% python3 -q
>>> import numpy as np
>>> np.set_printoptions(precision=2, suppress=True, linewidth=140)
>>> X = np.load("case15.npy")
>>> X
array([[3, 0, 4, 2],
       [0, 3, 2, 2],
       [2, 5, 4, 0],
       [5, 4, 5, 2]])
>>> rng = np.random.default_rng(5888)
>>> idx = rng.permutation(4)
>>> idx
array([1, 0, 3, 2])
>>> out = X[idx][:, idx]
>>> np.sort(np.abs(np.linalg.eigvals(out)))
array([2.09, 2.3 , 2.3 , 9.96])
>>> round(float(np.linalg.det(out)), 2), round(float(np.linalg.det(X[idx])), 2)
(-110.0, -110.0)
>>> M = np.load("test5.npy")
>>> M
array([[3, 0, 0, 0],
       [2, 1, 0, 0],
       [3, 2, 0, 0],
       [3, 2, 3, 3]])
>>> # column 3 repeats column 2
>>> np.round(np.linalg.det(M.T), 2)
np.float64(0.0)
>>> np.round(np.linalg.eigvals(M).sum().real, 2)
np.float64(7.0)
>>> round(float(np.linalg.det(M[::-1])), 2)
0.0
>>> np.round(np.trace(np.linalg.pinv(M) @ M), 2)
np.float64(3.0)
>>> np.unique(M.round(6), axis=0).shape
(4, 4)
>>> np.linalg.lstsq(M[:-1].T, M[-1])[2]
np.int32(2)
>>> K = np.array([[-1, -1, 0, 0], [-1, 2, 0, 0], [0, 0, -1, -1], [0, 0, -1, 2]])
>>> # symmetric
>>> vec = np.array([-4, 0, -1, -3])
>>> h = np.maximum(K @ vec, 0)
>>> h
array([4, 4, 4, 0])
>>> K.T @ h
array([-8,  4, -4, -4])
>>> left, s, Vh = np.linalg.svd(X, full_matrices=False)
>>> (s > 1e-8).sum()
np.int64(4)
>>> np.allclose(left * s @ Vh, X)
True
>>> np.abs(Vh[0])
array([0.48, 0.53, 0.65, 0.23])
>>> np.round(left.T @ left, 2) + 0
array([[1., 0., 0., 0.],
       [0., 1., 0., 0.],
       [0., 0., 1., 0.],
       [0., 0., 0., 1.]])
>>> left.shape, s.shape, Vh.shape
((4, 4), (4,), (4, 4))
>>> s
array([11.82,  3.96,  2.11,  1.12])
>>> np.round(left.T @ X @ Vh.T, 2) + 0
array([[11.82,  0.  ,  0.  ,  0.  ],
       [ 0.  ,  3.96,  0.  ,  0.  ],
       [ 0.  ,  0.  ,  2.11,  0.  ],
       [ 0.  ,  0.  ,  0.  ,  1.12]])
>>> vec = np.array([2, -4, 0, -1])
>>> target = K @ vec
>>> target
array([  2, -10,   1,  -2])
>>> np.linalg.solve(K, target)
array([ 2., -4., -0., -1.])
>>> np.linalg.solve(K, target + K[:, 0])
array([ 3., -4., -0., -1.])
>>> evals, evecs = np.linalg.eig(K)
>>> np.sort(np.linalg.eigvals(np.linalg.inv(K)))
array([-0.77, -0.77,  0.43,  0.43])
>>> np.round(K @ evecs[:, 0] - evals[0] * evecs[:, 0], 2) + 0
array([0., 0., 0., 0.])
>>> u, r1 = K[3], K[0]
>>> u @ u
np.int64(5)
>>> p = (u @ r1) / (u @ u) * u
>>> np.linalg.matrix_rank(np.outer(u, r1))
np.int64(1)
>>> p
array([ 0.,  0., -0.,  0.])
>>> arr = np.loadtxt("w.csv", delimiter=",")
>>> arr
array([[ 0.,  0.,  0.,  0.],
       [ 0.,  1.,  0., -3.],
       [ 0.,  0.,  0., -2.],
       [ 0.,  0.,  2.,  0.]])
>>> arr.sum(axis=0)
array([ 0.,  1.,  2., -5.])
>>> np.unravel_index(np.abs(arr).argmax(), arr.shape)
(np.int64(1), np.int64(3))
>>> np.linalg.matrix_rank(arr)
np.int64(3)
>>> arr - arr[0]
array([[ 0.,  0.,  0.,  0.],
       [ 0.,  1.,  0., -3.],
       [ 0.,  0.,  0., -2.],
       [ 0.,  0.,  2.,  0.]])
>>> arr.shape
(4, 4)
>>> arr.sum(axis=1)
array([ 0., -2., -2.,  2.])
>>> rk = np.linalg.matrix_rank(arr)
>>> rk
np.int64(3)
>>> N = np.linalg.svd(arr)[2][rk:].T
>>> [int(np.linalg.matrix_rank(arr[:i])) for i in range(1, len(arr) + 1)]
[0, 1, 2, 3]
>>> N @ N.T
array([[1., 0., 0., 0.],
       [0., 0., 0., 0.],
       [0., 0., 0., 0.],
       [0., 0., 0., 0.]])
>>> np.allclose(arr @ N, 0)
True
>>> [int(np.linalg.matrix_rank(arr[:, :j + 1])) for j in range(4)]
[0, 1, 2, 3]
>>> theta = np.radians(120)
>>> r_ = np.eye(4)
>>> r_[0, 0] = r_[1, 1] = np.cos(theta)
>>> r_[0, 1], r_[1, 0] = -np.sin(theta), np.sin(theta)
>>> r_
array([[-0.5 , -0.87,  0.  ,  0.  ],
       [ 0.87, -0.5 ,  0.  ,  0.  ],
       [ 0.  ,  0.  ,  1.  ,  0.  ],
       [ 0.  ,  0.  ,  0.  ,  1.  ]])
>>> out = arr @ r_.T
>>> np.linalg.svd(arr, compute_uv=False), np.round(np.linalg.svd(out, compute_uv=False), 2) + 0
(array([3.7 , 2.  , 0.54, 0.  ]), array([3.7 , 2.  , 0.54, 0.  ]))
>>> out
array([[ 0.  ,  0.  ,  0.  ,  0.  ],
       [-0.87, -0.5 ,  0.  , -3.  ],
       [ 0.  ,  0.  ,  0.  , -2.  ],
       [ 0.  ,  0.  ,  2.  ,  0.  ]])
>>> np.allclose(arr @ arr.T, out @ out.T)
True
>>> round(np.linalg.det(r_), 2), round(np.trace(r_), 2)
(np.float64(1.0), np.float64(1.0))
>>> q, _ = np.linalg.qr(np.array([[0.2], [0.4]]))
>>> feats = q @ q.T
>>> feats
array([[0.2, 0.4],
       [0.4, 0.8]])
>>> left, s, Vh = np.linalg.svd(feats)
>>> s.round(2) + 0
array([1., 0.])
>>> out = left[:, :1] @ np.diag(s[:1]) @ Vh[:1]
>>> np.round(np.linalg.norm(feats - out, 2), 2), round(s[1], 2)
(np.float64(0.0), np.float64(0.0))
>>> np.round(np.abs(feats - out).max(), 2)
np.float64(0.0)
>>> rk = np.linalg.matrix_rank(feats)
>>> rk
np.int64(1)
>>> N = np.linalg.svd(feats)[2][rk:].T
>>> [int(np.linalg.matrix_rank(np.delete(feats, i, axis=0))) for i in range(2)]
[1, 1]
>>> np.allclose(feats @ N, 0)
True
>>> N @ N.T
array([[ 0.8, -0.4],
       [-0.4,  0.2]])
>>> N[:, 0] / N[np.abs(N[:, 0]).round(6).argmax(), 0]
array([ 1. , -0.5])
>>> [int(np.linalg.matrix_rank(feats[:i])) for i in range(1, len(feats) + 1)]
[1, 1]
>>> round(np.trace(np.linalg.pinv(feats) @ feats), 2)
np.float64(1.0)
>>> np.unique(feats.round(6), axis=0).shape
(2, 2)
>>> np.linalg.lstsq(feats[:-1].T, feats[-1])[2]
np.int32(1)
>>> np.linalg.matrix_rank(feats, rtol=0.1)
np.int64(1)
>>> np.argsort(-np.linalg.norm(feats, axis=0).round(6), kind="stable")[:3]
array([1, 0])
>>> J = np.load("sample5.npy")
>>> J
array([[0, 1, 0],
       [1, 0, 0],
       [0, 0, 0]])
>>> # rank 2
>>> X.shape
(4, 4)
>>> X[:, 4]
Traceback (most recent call last):
  File "<python-input-96>", line 1, in <module>
    X[:, 4]
    ~^^^^^^
IndexError: index 4 is out of bounds for axis 1 with size 4
>>> np.linalg.svd(X, compute_uv=False)
array([11.82,  3.96,  2.11,  1.12])
>>> np.abs(X).max()
np.int64(5)
>>> np.linalg.norm(J, axis=0)
array([1., 1., 0.])
>>> J.T @ J
array([[1, 0, 0],
       [0, 1, 0],
       [0, 0, 0]])
>>> J[:, 0] @ J[:, 1]
np.int64(0)
>>> np.linalg.pinv(J)
array([[0., 1., 0.],
       [1., 0., 0.],
       [0., 0., 0.]])
>>> evals, evecs = np.linalg.eigh(J)
>>> vec = np.array([1, 1, 0])
>>> np.abs(J).sum(axis=1).max(), np.abs(evals).max()
(np.int64(1), np.float64(1.0))
>>> vec @ J @ vec / (vec @ vec), evals[0], evals[-1]
(np.float64(1.0), np.float64(-1.0), np.float64(1.0))
>>> np.linalg.eigvalsh(J[1:, 1:])
array([0., 0.])
>>> evecs * np.maximum(evals, 0) @ evecs.T
array([[0.5, 0.5, 0. ],
       [0.5, 0.5, 0. ],
       [0. , 0. , 0. ]])
>>> (np.sign(evecs[:, -1].round(6)) == np.sign(evecs[0, -1].round(6))).astype(int)
array([1, 1, 0])
>>> np.round(evecs * np.abs(evals) @ evecs.T, 2) + 0
array([[1., 0., 0.],
       [0., 1., 0.],
       [0., 0., 0.]])
>>> evals, evecs = np.linalg.eigh(J)
>>> evals
array([-1.,  0.,  1.])
>>> np.linalg.eigvalsh(J @ J)
array([0., 1., 1.])
>>> np.round(evecs @ np.diag(evals) @ evecs.T, 2) + 0
array([[0., 1., 0.],
       [1., 0., 0.],
       [0., 0., 0.]])
>>> np.linalg.eigvalsh(J + -2 * np.eye(3))
array([-3., -2., -1.])
>>> np.abs(evecs[:, -1]).round(6).argmax()
np.int64(0)
>>> np.unique(evals.round(6) + 0, return_counts=True)[1]
array([1, 1, 1])
>>> (evals > 1e-8).sum(), (evals < -1e-8).sum()
(np.int64(1), np.int64(1))
>>> data, _ = np.linalg.qr(np.array([[-0.6, -1.5, 0.2, -1.3, -0.8],
...     [0.2, 1.3, 0.0, 0.5, -1.5],
...     [0.0, -1.2, -0.6, -1.0, -1.0],
...     [-1.0, 0.7, -0.4, 0.3, 1.0],
...     [0.6, 1.3, 0.5, -1.7, -0.4]]))
>>> data
array([[-0.45,  0.42,  0.59,  0.3 , -0.42],
       [ 0.15, -0.45, -0.17, -0.02, -0.86],
       [ 0.  ,  0.46, -0.69,  0.55, -0.12],
       [-0.75, -0.54, -0.19,  0.26,  0.18],
       [ 0.45, -0.34,  0.33,  0.74,  0.17]])
>>> round(float(np.linalg.norm(data[3], 1)), 2), round(float(np.linalg.norm(data[3], np.inf)), 2)
(1.93, 0.75)
>>> round(np.linalg.norm(data, 2), 2)
np.float64(1.0)
>>> round(np.linalg.norm(data, 1), 2), round(float(np.linalg.norm(data, np.inf)), 2)
(np.float64(2.21), 2.19)
>>> vec = np.array([2, 0, -1, 1, 1])
>>> target = data @ vec
>>> c, lr = np.zeros(5), 1 / np.linalg.norm(data, 2) ** 2
>>> for i in range(6):
...     c -= lr * data.T @ (data @ c - target)
...     if i % 2 == 0: print(i, round(np.linalg.norm(data @ c - target), 2))
... 
0 0.0
2 0.0
4 0.0
>>> np.round(np.linalg.cond(data), 2)
np.float64(1.0)
>>> c.round(2) + 0
array([ 2.,  0., -1.,  1.,  1.])
>>> q = data.astype(float).copy()
>>> for j in range(5):
...     q[:, j] -= q[:, :j] @ (q[:, :j].T @ q[:, j])
...     q[:, j] /= np.linalg.norm(q[:, j])
... 
>>> q
array([[-0.45,  0.42,  0.59,  0.3 , -0.42],
       [ 0.15, -0.45, -0.17, -0.02, -0.86],
       [ 0.  ,  0.46, -0.69,  0.55, -0.12],
       [-0.75, -0.54, -0.19,  0.26,  0.18],
       [ 0.45, -0.34,  0.33,  0.74,  0.17]])
